>>> import numpy as np
>>> import numpy.linalg as la
>>> np.set_printoptions(precision=2, suppress=True, linewidth=160)
>>> M = np.load("sample11.npy")
>>> M.round(2) + 0
array([[ 15.25, -31.26, -39.75,  -3.17, -28.13, -48.09, -16.  ,   6.28,  -1.7 , -49.43, -30.78, -14.43],
       [ 11.79, -20.83, -23.63,  -0.41, -13.97, -32.71,  -8.63,   6.65,  -0.68, -31.85, -18.7 ,  -8.73],
       [  9.84, -16.25, -16.68,   0.48,  -8.25, -25.64,  -5.6 ,   6.3 ,  -0.33, -24.05, -13.56,  -6.45],
       [  9.81, -16.2 , -16.61,   0.49,  -8.19, -25.56,  -5.56,   6.29,  -0.33, -23.97, -13.5 ,  -6.42],
       [  8.83, -14.2 , -13.64,   0.77,  -5.87, -22.39,  -4.32,   5.98,  -0.2 , -20.56, -11.32,  -5.49],
       [  7.49, -11.75, -10.08,   1.01,  -3.24, -18.39,  -2.87,   5.42,  -0.08, -16.36,  -8.71,  -4.42],
       [  4.92,  -7.89,  -4.87,   0.99,   0.07, -11.81,  -0.96,   3.95,   0.  ,  -9.82,  -4.9 ,  -2.96],
       [  2.99,  -5.53,  -2.24,   0.62,   1.12,  -7.62,  -0.2 ,   2.52,  -0.05,  -6.02,  -2.94,  -2.26],
       [  0.87,  -2.92,  -0.6 ,  -0.04,   0.75,  -3.3 ,  -0.02,   0.66,  -0.14,  -2.56,  -1.41,  -1.52],
       [  0.74,  -2.72,  -0.53,  -0.08,   0.67,  -3.01,  -0.03,   0.55,  -0.15,  -2.35,  -1.31,  -1.45],
       [  0.51,  -2.29,  -0.43,  -0.14,   0.5 ,  -2.44,  -0.05,   0.34,  -0.15,  -1.92,  -1.12,  -1.28],
       [  0.31,   2.37,   0.72,   0.78,   0.49,   1.89,   0.47,   0.66,   0.33,   1.84,   1.48,   1.73],
       [  0.45,   2.93,   0.96,   1.02,   0.73,   2.31,   0.63,   0.9 ,   0.43,   2.29,   1.88,   2.18],
       [  3.23,  10.83,   5.67,   5.29,   6.55,   7.72,   3.97,   5.56,   2.  ,   9.14,   8.38,   8.89],
       [  7.67,  21.6 ,  14.39,  12.03,  17.79,  15.11,   9.94,  13.16,   4.36,  19.61,  18.56,  18.42],
       [  7.99,  22.38,  15.08,  12.53,  18.68,  15.66,  10.41,  13.73,   4.53,  20.4 ,  19.33,  19.12],
       [ 11.46,  30.7 ,  22.72,  17.94,  28.5 ,  21.55,  15.51,  19.84,   6.4 ,  29.  ,  27.66,  26.53],
       [ 17.11,  44.45,  36.21,  27.01,  45.74,  31.55,  24.38,  30.06,   9.51,  43.76,  41.86,  38.76],
       [ 20.34,  52.44,  44.39,  32.31,  56.14,  37.48,  29.7 ,  36.01,  11.32,  52.55,  50.26,  45.86],
       [ 25.15,  64.49,  57.06,  40.33,  72.16,  46.57,  37.88,  44.99,  14.04,  66.04,  63.1 ,  56.54]])
>>> Y = np.array([[1, 1, 1],
...     [0, -1, 0],
...     [1, -2, 1],
...     [2, -1, 1],
...     [2, 1, 1],
...     [-2, 0, 1],
...     [0, 1, 2],
...     [2, 0, 0],
...     [2, -2, -1],
...     [-2, -1, -2],
...     [1, 2, -2],
...     [-1, 1, 2]])
>>> np.einsum("ij->j", M)
array([166.75, 120.36,  68.14, 149.76, 182.27, -21.12,  88.65, 209.83,  49.09,  55.72, 124.28, 162.61])
>>> print(la.matrix_rank(M @ Y))
3
>>> np.vstack([M, Y.T]).shape
(23, 12)
>>> la.matrix_rank(np.vstack([M, Y.T]))
np.int64(6)
>>> try:
...     la.inv(M)
... except la.LinAlgError as e:
...     print("failed:", e)
... 
failed: Last 2 dimensions of the array must be square
>>> np.allclose(M[:-1].T @ la.lstsq(M[:-1].T, M[-1])[0], M[-1])
True
>>> np.abs(np.diag(la.qr(M)[1])) > 1e-9
array([ True,  True,  True, False, False, False, False, False, False, False, False, False])
>>> la.lstsq(M[:-1].T, M[-1])[2]
np.int32(3)
>>> K = np.loadtxt("test8.csv", delimiter=",")
>>> K
array([[-4., -1.,  0.,  0.,  0.,  0.],
       [-1.,  0.,  0.,  0.,  0.,  0.],
       [ 0.,  0.,  2.,  0.,  0.,  1.],
       [ 0.,  0.,  3.,  0.,  1.,  1.],
       [ 0.,  0.,  5.,  2.,  0.,  0.],
       [ 0.,  0.,  0.,  3.,  0.,  0.]])
>>> np.abs(K).max()
np.float64(5.0)
>>> round(la.norm(K), 2)
np.float64(8.49)
>>> la.matrix_rank(K)
np.int64(6)
>>> print(np.unravel_index(np.abs(K).argmax(), K.shape))
(np.int64(4), np.int64(2))
>>> np.sort(la.eigvals(K).real)
array([-4.24, -2.13,  0.24,  0.25,  0.25,  3.62])
>>> print((la.matrix_power((K != 0) + (K.T != 0) + np.eye(6), 6) > 0).astype(int))
[[1 1 0 0 0 0]
 [1 1 0 0 0 0]
 [0 0 1 1 1 1]
 [0 0 1 1 1 1]
 [0 0 1 1 1 1]
 [0 0 1 1 1 1]]
>>> print(np.flatnonzero(la.matrix_power((K != 0) + (K.T != 0) + np.eye(6), 6)[3]))
[2 3 4 5]
>>> (K != 0).astype(int)
array([[1, 1, 0, 0, 0, 0],
       [1, 0, 0, 0, 0, 0],
       [0, 0, 1, 0, 0, 1],
       [0, 0, 1, 0, 1, 1],
       [0, 0, 1, 1, 0, 0],
       [0, 0, 0, 1, 0, 0]])
>>> x = np.array([1, 0, -2, 0, 1, 0])
>>> a = np.maximum(K @ x, 0)
>>> print(a)
[0. 0. 0. 0. 0. 0.]
>>> K.T @ a
array([0., 0., 0., 0., 0., 0.])
>>> np.tanh(K @ x)
array([-1.  , -0.76, -1.  , -1.  , -1.  ,  0.  ])
>>> print(np.flatnonzero(a > 1e-9))
[]
>>> C = np.array([[1, 1, 0, -2, 3, 0, -2, 3, 1, 2],
...     [3, 2, -1, 0, 2, -2, 2, 3, 2, 0],
...     [1, 2, 1, 0, 3, -2, 1, 0, -2, 2]])
>>> data = np.repeat(C, 32 // 3, axis=0)
>>> rng = np.random.default_rng(12643)
>>> data = data + 0.1 * rng.normal(size=data.shape)
>>> print(data.round(2) + 0)
[[ 0.97  0.85  0.11 -1.94  3.    0.02 -2.03  2.92  0.98  2.08]
 [ 0.75  1.15 -0.03 -1.95  2.87  0.01 -1.9   2.86  1.05  2.03]
 [ 0.97  0.95 -0.12 -2.    3.2   0.07 -2.07  3.24  0.97  1.97]
 [ 1.12  0.9   0.1  -2.    3.06 -0.03 -1.86  2.93  1.13  2.  ]
 [ 1.07  0.98 -0.16 -2.03  3.09  0.01 -1.94  2.84  0.86  2.08]
 [ 1.08  0.78  0.08 -1.97  3.07 -0.24 -1.91  3.03  0.87  1.99]
 [ 0.82  1.07 -0.02 -2.01  2.92 -0.08 -2.07  3.08  1.18  2.02]
 [ 1.03  1.07  0.07 -2.06  3.21  0.14 -2.06  2.98  1.05  1.96]
 [ 0.99  0.9   0.03 -2.23  3.04 -0.09 -2.13  2.97  1.01  2.02]
 [ 0.95  0.79 -0.08 -1.96  3.08  0.04 -1.98  2.92  0.92  2.11]
 [ 3.04  2.04 -1.01 -0.18  1.98 -1.86  1.92  3.06  2.02  0.13]
 [ 3.13  2.08 -1.01 -0.01  2.09 -2.05  1.97  3.04  1.96  0.17]
 [ 3.03  2.03 -0.97 -0.11  1.92 -1.9   1.92  3.07  2.18  0.01]
 [ 3.02  2.01 -0.9   0.02  2.04 -2.02  2.06  2.98  1.97  0.  ]
 [ 3.07  2.06 -1.04  0.11  2.01 -2.11  1.86  3.1   1.93 -0.21]
 [ 2.87  2.02 -0.94 -0.06  1.83 -2.08  2.07  2.97  1.94  0.13]
 [ 3.01  1.91 -0.95 -0.02  1.94 -1.98  1.96  3.02  2.2   0.09]
 [ 2.88  2.02 -1.16 -0.1   2.   -1.9   2.05  3.02  2.13  0.06]
 [ 2.83  1.85 -1.19  0.07  2.15 -1.88  2.13  3.    2.12  0.09]
 [ 3.04  2.1  -1.02  0.07  2.09 -2.03  2.    3.01  1.94 -0.16]
 [ 0.99  1.94  1.04 -0.03  2.94 -2.02  0.96  0.02 -1.91  2.03]
 [ 1.14  2.11  1.01  0.05  2.95 -1.92  1.07  0.13 -2.22  2.06]
 [ 0.92  1.95  0.97  0.02  3.19 -2.01  0.86 -0.07 -1.94  1.98]
 [ 1.08  1.92  0.97  0.03  3.08 -1.97  0.96  0.   -2.    1.84]
 [ 0.92  1.91  0.98 -0.06  2.96 -1.92  0.99  0.11 -2.1   2.02]
 [ 1.05  2.09  0.96  0.04  2.83 -2.03  0.93  0.16 -2.12  1.83]
 [ 1.06  1.98  0.84  0.04  2.97 -2.06  0.95 -0.04 -1.96  1.92]
 [ 1.01  2.13  0.99 -0.13  3.06 -1.93  1.09 -0.09 -2.04  1.9 ]
 [ 1.07  2.    0.94  0.07  3.1  -2.14  0.77  0.03 -1.99  2.07]
 [ 0.92  2.04  0.84 -0.07  3.13 -1.8   0.89 -0.12 -2.1   2.05]]
>>> Uu, sig, vt = la.svd(data)
>>> np.argmax(sig[:-1] / (sig[1:] + 1e-6)) + 1
np.int64(3)
>>> sig
array([25.32, 13.64, 13.31,  0.65,  0.59,  0.55,  0.48,  0.46,  0.36,  0.31])
>>> Y = Uu[:, :3] @ np.diag(sig[:3]) @ vt[:3]
>>> round(float(np.abs(data - Y).max()), 2)
0.24
>>> round(float(la.norm(data - Y, 2)), 2), round(sig[3], 2)
(0.65, np.float64(0.65))
>>> round(la.norm(data - Y) / la.norm(data), 2)
np.float64(0.04)
